% python3 -q
>>> import numpy as np
>>> import numpy.linalg as la
>>> np.set_printoptions(precision=2, suppress=True, linewidth=120, legacy="1.25")
>>> other = np.array([[-3, -3], [-3, -1]])
>>> Z = np.array([[-8, 2], [7, 6]])
>>> arr = np.kron(other, Z)
>>> arr
array([[ 24,  -6,  24,  -6],
       [-21, -18, -21, -18],
       [ 24,  -6,   8,  -2],
       [-21, -18,  -7,  -6]])
>>> round(float(np.abs(la.eigvals(arr)).max()), 2)
46.14
>>> la.determinant(arr)
Traceback (most recent call last):
  File "<python-input-8>", line 1, in <module>
    la.determinant(arr)
    ^^^^^^^^^^^^^^
AttributeError: module 'numpy.linalg' has no attribute 'determinant'
>>> np.allclose(arr @ arr.T, arr.T @ arr)
False
>>> other = np.array([[3, 4], [0, 3], [0, 4], [4, 1]])
>>> np.einsum("ik,kj->ji", arr, other)
array([[  48, -135,   64,  -87],
       [ 168, -240,  108, -172]])
>>> np.vstack([arr, other.T]).shape
(6, 4)
>>> la.matrix_rank(np.vstack([arr, other.T]))
4
>>> q, _ = la.qr(np.array([[-0.3, 0.1, 0.2, 1.9, 0.7],
...     [0.3, -1.0, -1.8, -0.6, 0.9],
...     [1.1, -1.5, -0.7, 0.4, -1.2],
...     [-0.1, -1.3, -0.3, 0.3, -0.9],
...     [0.2, -1.2, 0.3, -0.2, -0.6]]))
>>> vecs, _ = la.qr(np.array([[-0.1, -0.9, 3.0, -0.6, 0.5],
...     [0.9, 0.1, 0.3, -0.5, 0.0],
...     [-1.3, -1.7, -1.5, -0.8, 1.4],
...     [1.4, 1.3, 0.1, -0.9, -0.9],
...     [-0.6, -0.8, 0.3, -2.3, -0.4]]))
>>> sv = 5 * 0.7 ** np.arange(5)
>>> M = q[:, :5] * sv @ vecs[:5]
>>> M
array([[ 0.72,  1.11, -0.83, -1.24, -0.73],
       [-1.93, -0.96,  0.14, -0.27, -1.61],
       [ 0.5 , -2.99,  3.18,  0.41, -1.45],
       [-0.84,  2.19,  0.8 ,  0.13, -1.48],
       [-0.57,  0.86,  2.1 , -0.69, -0.01]])
>>> q, Rm = la.qr(M)
>>> np.abs(np.diag(Rm))
array([2.35, 4.04, 3.52, 1.35, 1.95])
>>> q @ Rm
array([[ 0.72,  1.11, -0.83, -1.24, -0.73],
       [-1.93, -0.96,  0.14, -0.27, -1.61],
       [ 0.5 , -2.99,  3.18,  0.41, -1.45],
       [-0.84,  2.19,  0.8 ,  0.13, -1.48],
       [-0.57,  0.86,  2.1 , -0.69, -0.01]])
>>> np.allclose(Rm.T @ Rm, M.T @ M)
True
>>> np.round(q.T @ q, 2) + 0
array([[1., 0., 0., 0., 0.],
       [0., 1., 0., 0., 0.],
       [0., 0., 1., 0., 0.],
       [0., 0., 0., 1., 0.],
       [0., 0., 0., 0., 1.]])
>>> round(float(abs(Rm[0, 0])), 2), round(la.norm(M[:, 0]), 2)
(2.35, 2.35)
